$ python3 -q
>>> import numpy as np
>>> import numpy.linalg as la
>>> np.set_printoptions(precision=3, suppress=True, linewidth=160)
>>> A = np.load("sample13.npy")
>>> A
array([[-25,   1,   2,   3,   5,   1,   2,   4,   2,   2,   1,   2,   5,   2],
       [  2,  21,   3,   1,   1,   2,   5,   3,   2,   3,   3,   1,   1,   2],
       [  2,   3, -20,   0,   3,   5,   0,   1,   2,   1,   0,   5,   3,   4],
       [  0,   5,   1,   1,   0,   3,   2,   4,   1,   3,   1,   5,   4,   1],
       [  1,   3,   1,   4,   4,   5,   4,   0,   3,   1,   5,   5,   4,   3],
       [  0,   3,   2,   5,   1,  35,   0,   1,   0,   1,   4,   4,   4,   3],
       [  5,   2,   2,   3,   2,   0,  11,   3,   1,   3,   0,   3,   0,   4],
       [  2,   5,   1,   3,   1,   3,   2,  -6,   3,   2,   1,   4,   3,   5],
       [  1,   1,   5,   1,   4,   0,   1,   0, -25,   3,   2,   3,   3,   3],
       [  5,   3,   5,   5,   5,   2,   1,   3,   4, -38,   5,   4,   4,   3],
       [  1,   4,   0,   3,   0,   4,   2,   1,   4,   3,  25,   4,   1,   3],
       [  4,   2,   2,   4,   2,   3,   0,   4,   2,   3,   2, -38,   0,   1],
       [  0,   1,   4,   1,   1,   2,   5,   1,   2,   0,   2,   1,  30,   3],
       [  2,   5,   4,   2,   3,   1,   3,   1,   5,   3,   1,   0,   5, -26]])
>>> u = np.array([7, -8, 1, 9, 8, -9, -8, -6, -6, 4, -3, -5, 9, -4])
>>> out = A + np.outer(u, np.eye(14)[11])
>>> la.matrix_rank(out - A)
np.int64(1)
>>> la.matrix_rank(la.inv(out) - la.inv(A), tol=1e-8)
np.int64(1)
>>> A.inv()
Traceback (most recent call last):
  File "<python-input-9>", line 1, in <module>
    A.inv()
    ^^^^^
AttributeError: 'numpy.ndarray' object has no attribute 'inv'
>>> np.allclose(A, A.T)
False
>>> np.trace(A)
np.int64(-51)
>>> round(np.abs(la.eigvals(A)).max(), 3)
np.float64(43.153)
>>> np.allclose(A @ A.T, A.T @ A)
False
>>> out = A[0, 0] * A[1:] - np.outer(A[1:, 0], A[0])
>>> out
array([[   0, -527,  -79,  -31,  -35,  -52, -129,  -83,  -54,  -79,  -77,  -29,  -35,  -54],
       [   0,  -77,  496,   -6,  -85, -127,   -4,  -33,  -54,  -29,   -2, -129,  -85, -104],
       [   0, -125,  -25,  -25,    0,  -75,  -50, -100,  -25,  -75,  -25, -125, -100,  -25],
       [   0,  -76,  -27, -103, -105, -126, -102,   -4,  -77,  -27, -126, -127, -105,  -77],
       [   0,  -75,  -50, -125,  -25, -875,    0,  -25,    0,  -25, -100, -100, -100,  -75],
       [   0,  -55,  -60,  -90,  -75,   -5, -285,  -95,  -35,  -85,   -5,  -85,  -25, -110],
       [   0, -127,  -29,  -81,  -35,  -77,  -54,  142,  -79,  -54,  -27, -104,  -85, -129],
       [   0,  -26, -127,  -28, -105,   -1,  -27,   -4,  623,  -77,  -51,  -77,  -80,  -77],
       [   0,  -80, -135, -140, -150,  -55,  -35,  -95, -110,  940, -130, -110, -125,  -85],
       [   0, -101,   -2,  -78,   -5, -101,  -52,  -29, -102,  -77, -626, -102,  -30,  -77],
       [   0,  -54,  -58, -112,  -70,  -79,   -8, -116,  -58,  -83,  -54,  942,  -20,  -33],
       [   0,  -25, -100,  -25,  -25,  -50, -125,  -25,  -50,    0,  -50,  -25, -750,  -75],
       [   0, -127, -104,  -56,  -85,  -27,  -79,  -33, -129,  -79,  -27,   -4, -135,  646]])
>>> np.flatnonzero(~out.round(6).any(axis=1))
array([], dtype=int64)
>>> A[:, 0] / A[0, 0]
array([ 1.  , -0.08, -0.08, -0.  , -0.04, -0.  , -0.2 , -0.08, -0.04, -0.2 , -0.04, -0.16, -0.  , -0.08])
>>> sv = 20 * 0.9 ** np.arange(6)
>>> O, _ = la.qr(np.array([[-0.5, -1.6, 1.1, -0.6, 1.2, 0.7],
...     [0.2, 2.1, 1.6, 0.3, -0.9, -0.2],
...     [1.1, 1.3, -0.1, 1.6, -0.7, -0.8],
...     [1.1, 2.1, -0.1, 1.5, -2.0, 0.4],
...     [1.7, -1.2, 0.2, 1.1, 0.2, -0.1],
...     [-1.6, 0.1, -0.7, 0.0, 1.0, -1.8]]))
>>> rng = np.random.default_rng(930)
>>> W0 = rng.normal(size=(45, 6)) * sv @ O
>>> W0
array([[  6.258,  -4.024, -26.005,  19.255,   5.021,  -0.524],
       [ 16.078,  12.622, -38.942,   1.908,   4.402,  -6.604],
       [ -1.214,   2.227,   6.028, -14.26 ,  33.963, -15.694],
       [-27.115,  18.354,  22.526,   0.783,  14.38 ,  -9.83 ],
       [ -2.196,  -1.192,   3.851, -16.489,  -2.168, -14.848],
       [ 25.191,   9.342,  -0.358,  -6.753, -10.831,   8.349],
       [ -0.647,   3.17 , -20.469,  -6.388, -18.121, -10.078],
       [ -4.638,  20.217, -23.761,   0.357,  18.415, -12.64 ],
       [  4.21 ,   4.286, -33.57 ,  11.326,  -7.862,  10.769],
       [ 12.701,   1.957,   1.035,   1.433,  -0.812,  41.381],
       [-22.135,  -2.413,  -3.188,  31.023,  -5.241,  -5.435],
       [ -0.778, -16.039,   8.749,  17.21 , -10.604,  -1.891],
       [-18.861,  19.64 , -10.424,   6.042, -47.339,   2.081],
       [  6.574, -12.238, -38.933,   1.947,   5.251,   7.687],
       [ -4.847,   1.25 ,  -7.08 ,  28.656,  19.747, -11.973],
       [ -4.584,  18.365, -12.059,  -2.551,   6.277,  -2.131],
       [ 10.589,  20.737,   3.769,   7.531,  17.013,  26.258],
       [  3.381,  -5.055,   3.649,  -7.255, -14.842,  12.221],
       [ 13.687,  17.798,  -5.06 ,  11.257,  -3.8  ,  21.904],
       [ -2.857, -19.036,  19.833, -30.934, -41.598, -10.99 ],
       [-10.594,  28.355,  17.485,  -5.988,  -1.664,  -2.144],
       [ 13.598,  17.973,  -5.209,  -2.227,  11.224, -19.943],
       [-17.493, -16.605,   5.595,  -8.149, -29.988,  11.077],
       [-13.194,   5.94 ,   0.501, -20.808,  21.439, -30.883],
       [ -4.606, -29.187,  -5.467,  -8.366,  10.136,  32.942],
       [-19.806,   7.319,  18.69 ,   0.073,  22.841,  -3.709],
       [  1.992,  -4.789,  20.533,   0.354,  25.428, -12.027],
       [  2.883,  22.214,  10.945,   4.41 ,  27.83 ,  -4.12 ],
       [  4.678,   9.195,  11.525,  -3.552,  -8.901,  -0.471],
       [ 21.163, -33.482,  -0.151, -19.749, -11.116, -24.208],
       [  2.896,  -2.614, -32.449, -18.479,  -9.041, -15.988],
       [  0.281,  -9.707,  -6.424,  -0.965, -11.184, -21.475],
       [ -9.765, -36.324,   2.937,  -5.491,  32.753,  12.487],
       [-16.083,   3.351,  21.362,  26.9  ,  36.197, -26.593],
       [  1.696,  -6.378, -38.021,   6.308, -24.295, -14.329],
       [ 13.306, -17.965,  -9.203,  16.18 ,  -0.937,  29.817],
       [ 12.04 , -15.142,  -1.276,  23.276,  -8.391,  24.956],
       [-20.816,   8.378, -17.352,  14.073,  21.964,  -5.47 ],
       [ -5.21 ,  -6.645,  22.001,  -0.135, -15.735, -16.538],
       [ -9.232, -47.976, -24.354,  12.093,   0.394,  20.841],
       [-20.348,  20.791,   1.908,  22.589,   9.667,  37.392],
       [-18.199,  23.528,  -0.534,  -9.851,   2.988,   8.029],
       [-32.   ,   6.543, -14.874,  -3.427,   9.869, -14.927],
       [ 15.905,  -5.06 , -25.984,   0.544,  -0.091, -11.949],
       [ 28.976,   1.827, -12.709,  12.646, -26.639,  -4.289]])
>>> out = W0 / la.norm(W0, axis=1, keepdims=True)
>>> gram = out @ out.T
>>> (gram - 2 * np.eye(45)).round(6).argmax(axis=1)
array([ 8, 43, 23, 25, 23, 44, 34, 15, 13, 18, 14, 36,  6,  8, 33,  7, 18, 22, 16, 22,  3,  7, 17,  2, 39,  3,  2, 25, 20, 31,  6, 29, 24, 26,  6, 36, 35, 42,
       19, 24, 16, 20, 37,  1,  5])
>>> la.norm(out, axis=1)
array([1., 1., 1., 1., 1., 1., 1., 1., 1., 1., 1., 1., 1., 1., 1., 1., 1., 1., 1., 1., 1., 1., 1., 1., 1., 1., 1., 1., 1., 1., 1., 1., 1., 1., 1., 1., 1., 1.,
       1., 1., 1., 1., 1., 1., 1.])
>>> np.argwhere(np.triu(np.abs(gram) > 0.95, 1))
array([], shape=(0, 2), dtype=int64)
>>> Xc = W0 - W0.mean(axis=1)
Traceback (most recent call last):
  File "<python-input-28>", line 1, in <module>
    Xc = W0 - W0.mean(axis=1)
         ~~~^~~~~~~~~~~~~~~~~
ValueError: operands could not be broadcast together with shapes (45,6) (45,) 
>>> Xc = W0 - W0.mean(axis=0)
>>> Uu, sv, vt = la.svd(Xc, full_matrices=False)
>>> np.abs(vt[0]).argmax()
np.int64(4)
>>> la.matrix_rank(Xc)
np.int64(6)
>>> np.abs(Uu[:, 0]).argmax()
np.int64(33)
>>> np.abs(vt[-1])
array([0.401, 0.087, 0.318, 0.759, 0.136, 0.369])
>>> sv
array([143.65 , 122.954, 112.23 , 106.672,  86.492,  74.344])
>>> round(float((sv ** 2).sum() ** 2 / (sv ** 4).sum()), 3)
5.141
>>> (np.sign(Uu[:, 0]) == np.sign(Uu[0, 0])).astype(int)
array([1, 1, 0, 0, 0, 1, 1, 0, 1, 1, 0, 1, 1, 1, 0, 0, 0, 1, 1, 1, 0, 0, 1, 0, 1, 0, 0, 0, 0, 1, 1, 1, 0, 0, 1, 1, 1, 0, 0, 1, 0, 0, 0, 1, 1])
